>>> import numpy as np
>>> np.set_printoptions(precision=1, suppress=True, linewidth=160, floatmode="fixed")
>>> def tidy(a):
...     return np.round(a, 1) + 0
... 
>>> M = np.loadtxt("out12.csv", delimiter=",")
>>> print(tidy(M))
[[ 0.0 -0.2 -0.2 -1.0]
 [-0.2  1.0  0.0 -0.2]
 [-0.2  0.0  1.0 -0.2]
 [-1.0 -0.2 -0.2  0.0]]
>>> # keeps lengths
>>> print(np.all(np.linalg.eigvalsh(M) > 0))
False
>>> print([round(float(np.linalg.det(M[:i, :i])), 2) + 0 for i in range(1, 5)])
[0.04, 0.0, -0.04, -1.0]
>>> blk = np.stack([M, 4 * M, M[::-1]])
>>> print(tidy(blk.sum(axis=0)))
[[-0.8 -1.2 -1.2 -4.8]
 [-1.2  4.8  0.8 -1.2]
 [-1.2  0.8  4.8 -1.2]
 [-4.8 -1.2 -1.2 -0.8]]
>>> print((blk @ M.T).shape)
(3, 4, 4)
>>> print(np.linalg.matrix_rank(blk.reshape(3, -1)))
2
>>> print(tidy(np.linalg.norm(blk, axis=(1, 2))))
[2.0 8.0 2.0]
>>> print(np.linalg.matrix_rank(blk))
[4 4 4]
>>> O, V = np.linalg.qr(M[:, :1])[0], np.linalg.qr(M[:, 1:])[0]
>>> sv = np.linalg.svd(O.T @ V, compute_uv=False)
>>> print(tidy(np.linalg.norm(O @ O.T - V @ V.T, 2)))
1.0
>>> arr = np.load("run1.npy")
>>> print(arr)
[[ 1 -1  1 -1]
 [ 1  0  0  0]
 [ 1  1  1  1]]
>>> other = arr[0, 0] * arr[1:] - np.outer(arr[1:, 0], arr[0])
>>> print(other)
[[ 0  1 -1  1]
 [ 0  2  0  2]]
>>> print(arr[:, 0] / arr[0, 0])
[1.0 1.0 1.0]
>>> print(np.flatnonzero(~other.round(6).any(axis=1)))
[]
>>> print(np.linalg.matrix_rank(other), np.linalg.matrix_rank(arr))
2 3
>>> x0 = np.array([-3, 3, 0, -1])
>>> print(other * x0)
[[ 0  3  0 -1]
 [ 0  6  0 -2]]
>>> u = np.array([1, 2, 3])
>>> print(np.array([np.convolve(row, u, "same") for row in arr]))
[[ 1  2 -2  1]
 [ 2  3  0  0]
 [ 3  6  6  5]]
>>> print(np.convolve(arr[0], u))
[ 1  1  2 -2  1 -3]
>>> print(np.correlate(arr[0], arr[1], "full"))
[ 0  0  0  1 -1  1 -1]
>>> x0 = np.array([2, 1, 1, 3])
>>> print(tidy(np.linalg.norm(x0)), tidy(np.linalg.norm(M @ x0)))
3.9 3.9
>>> print(tidy(M.T @ (M @ x0)))
[2.0 1.0 1.0 3.0]
>>> print(tidy(np.sort(np.abs(np.degrees(np.angle(np.linalg.eigvals(M)))))))
[  0.0   0.0   0.0 180.0]
>>> print(tidy(np.linalg.det(M)))
-1.0
>>> blk = np.stack([arr, 5 * arr, arr[::-1]])
>>> print((blk @ arr.T).shape)
(3, 3, 3)
>>> print(np.einsum("bij,cij->bc", blk, blk))
[[  9  45   1]
 [ 45 225   5]
 [  1   5   9]]
>>> C = np.array([[4, 9, 9], [8, 0, 1], [1, 8, 2]])
>>> rng = np.random.default_rng(671746)
>>> K = (rng.random((16, 3)) < 0.25) @ C
>>> print(K)
[[ 0  0  0]
 [ 1  8  2]
 [ 0  0  0]
 [ 4  9  9]
 [ 9  8  3]
 [ 0  0  0]
 [ 9  8  3]
 [ 0  0  0]
 [ 0  0  0]
 [ 0  0  0]
 [ 4  9  9]
 [ 5 17 11]
 [ 0  0  0]
 [ 0  0  0]
 [ 0  0  0]
 [ 4  9  9]]
>>> # row 2 repeats row 0
>>> gram = np.cov(K, rowvar=False)
>>> print(tidy(np.corrcoef(K[:, 1], K[:, 0])[0, 1]))
0.7
>>> print(tidy(np.linalg.eigvalsh(gram)[::-1]))
[49.4  5.3  1.6]
>>> print(tidy(np.polyfit(K[:, 1], K[:, 0], 1)))
[0.4 0.4]
>>> print(gram.shape)
(3, 3)
>>> print(np.median(K, axis=0))
[0.0 0.0 0.0]
>>> print(tidy(gram))
[[10.3 12.8  7.7]
 [12.8 29.0 19.9]
 [ 7.7 19.9 16.9]]
>>> Xs = (K - K.mean(axis=0)) / K.std(axis=0)
>>> print(np.argwhere(np.abs(Xs) > 2))
[[ 4  0]
 [ 6  0]
 [11  1]
 [11  2]]
>>> beta = np.linalg.lstsq(np.delete(Xs, 1, axis=1), Xs[:, 1])[0]
>>> print(np.abs(beta).argmax())
1
>>> print(tidy(beta))
[0.3 0.7]
